% ipython --no-banner

In [1]: import numpy as np

In [2]: import numpy.linalg as la

In [3]: np.set_printoptions(precision=2, suppress=True, linewidth=120, floatmode="fixed")

In [4]: arr = np.array([[4, -4, -2, 4], [-4, 4, -4, -2], [-2, -4, 4, -4], [4, -2, -4, 4]])

In [5]: w, vecs = la.eig(arr)

In [6]: np.sort(la.eigvals(la.inv(arr)))
Out[6]: array([-2.12, -0.31,  0.09,  0.12])

In [7]: np.round(arr @ vecs[:, 0] - w[0] * vecs[:, 0], 2) + 0
Out[7]: array([0.00, 0.00, 0.00, 0.00])

In [8]: np.sort(la.eigvals(arr.T))
Out[8]: array([-3.21, -0.47,  8.47, 11.21])

In [9]: w
Out[9]: array([-3.21, -0.47, 11.21,  8.47])

In [10]: np.sort(la.eigvals(arr @ arr))
Out[10]: array([  0.22,  10.31,  71.78, 125.69])

In [11]: rng = np.random.default_rng(404446)

In [12]: labels = rng.permutation(4)

In [13]: labels
Out[13]: array([0, 3, 2, 1])

In [14]: M2 = arr[labels][:, labels]

In [15]: np.trace(M2)
Out[15]: np.int64(16)

In [16]: np.allclose(M2, arr)
Out[16]: False

In [17]: np.sort(np.abs(la.eigvals(M2)))
Out[17]: array([ 0.47,  3.21,  8.47, 11.21])

In [18]: [round(float(la.det(arr[:i, :i])), 2) + 0 for i in range(1, 5)]
Out[18]: [4.0, 0.0, -144.0, 144.0]

In [19]: np.all(la.eigvalsh(arr) > 0)
Out[19]: np.False_

In [20]: A = np.eye(6, dtype=int)[rng.permutation(6)]

In [21]: A
Out[21]: 
array([[1, 0, 0, 0, 0, 0],
       [0, 0, 0, 0, 0, 1],
       [0, 0, 0, 0, 1, 0],
       [0, 0, 0, 1, 0, 0],
       [0, 0, 1, 0, 0, 0],
       [0, 1, 0, 0, 0, 0]])

In [22]: np.all(la.eigvalsh(A) > 0)
Out[22]: np.False_
